$ ipython --no-banner

In [1]: import numpy as np

In [2]: np.set_printoptions(suppress=True, linewidth=100)

In [3]: rnd = lambda a: np.round(a, 4) + 0

In [4]: K = np.load("arr.npy")

In [5]: print(K)
[[-0.2989 41.0273 59.3651]
 [-0.3065 40.3006 60.7926]
 [-0.1645 39.7939 60.8407]
 [ 0.0104 39.2903 59.0341]
 [ 0.824  40.5129 58.9786]
 [-2.1647 38.465  59.4408]
 [-0.7412 39.6634 60.8018]
 [-1.008  39.3626 60.1648]
 [-0.9637 40.9429 59.8589]
 [ 1.072  39.1034 59.7924]
 [-0.6044 40.7485 59.2977]
 [-0.1261 40.449  59.9268]
 [-0.0845 40.3145 60.328 ]
 [ 0.3958 39.4909 60.3113]
 [ 1.4195 40.0298 57.4615]
 [-1.0833 41.1596 60.8992]
 [ 0.5967 38.2819 60.0222]
 [ 0.258  40.2853 60.0539]
 [-1.7427 39.7396 61.2325]
 [-1.     41.1336 60.6166]
 [-0.7281 40.8522 61.0915]
 [-0.4342 39.1272 60.8903]
 [ 1.5308 41.4358 58.4355]
 [ 0.1501 38.5759 58.621 ]
 [ 0.2369 41.8046 59.8574]
 [ 0.589  40.5686 59.5797]]

In [6]: f = np.array([0, -1, -4])

In [7]: print(np.polyval(f, K[10]))
[ -3.3956 -44.7485 -63.2977]

In [8]: print(rnd(np.cross(K[10, :3], K[24, :3])))
[-39.8174  50.2254 -34.92  ]

In [9]: print(np.convolve(K[10], f))
[   0.        0.6044  -38.3309 -222.2917 -237.1908]

In [10]: F = np.load("layer12.npy")

In [11]: print(F)
[[ 7.  2.  0. -8. -6.  4. -4.]
 [ 2.  4.  0. -4. -3.  2. -2.]
 [ 0.  0.  3.  0.  0.  0.  0.]
 [-8. -4.  0. 19. 12. -8.  8.]
 [-6. -3.  0. 12. 12. -6.  6.]
 [ 4.  2.  0. -8. -6.  7. -4.]
 [-4. -2.  0.  8.  6. -4.  7.]]

In [12]: Uu, sv, Vh = np.linalg.svd(F)

In [13]: print(np.argmax(sv[:-1] / (sv[1:] + 1e-6)) + 1)
1

In [14]: print(rnd(sv))
[41.  3.  3.  3.  3.  3.  3.]

In [15]: M2 = Uu[:, :1] @ np.diag(sv[:1]) @ Vh[:1]

In [16]: print(np.linalg.matrix_rank(M2))
1

In [17]: print(rnd(np.linalg.norm(F - M2) / np.linalg.norm(F)))
0.1764

In [18]: print(np.abs(F - M2).max())
3.0

In [19]: print(np.linalg.matrix_rank(F, rtol=0.05))
7

In [20]: f, v = F[6], F[1]

In [21]: print(f @ v)
-88.0

In [22]: p = (f @ v) / (f @ f) * f

In [23]: print(rnd(np.linalg.norm(f + v) ** 2 + np.linalg.norm(f - v) ** 2))
476.0

In [24]: print(rnd(p))
[ 1.9027  0.9514  0.     -3.8054 -2.8541  1.9027 -3.3297]

In [25]: print(np.outer(f, v))
[[ -8. -16.  -0.  16.  12.  -8.   8.]
 [ -4.  -8.  -0.   8.   6.  -4.   4.]
 [  0.   0.   0.  -0.  -0.   0.  -0.]
 [ 16.  32.   0. -32. -24.  16. -16.]
 [ 12.  24.   0. -24. -18.  12. -12.]
 [ -8. -16.  -0.  16.  12.  -8.   8.]
 [ 14.  28.   0. -28. -21.  14. -14.]]

In [26]: print(rnd((v - p) @ f))
0.0

In [27]: print(rnd(v - p))
[ 0.0973  3.0486  0.     -0.1946 -0.1459  0.0973  1.3297]
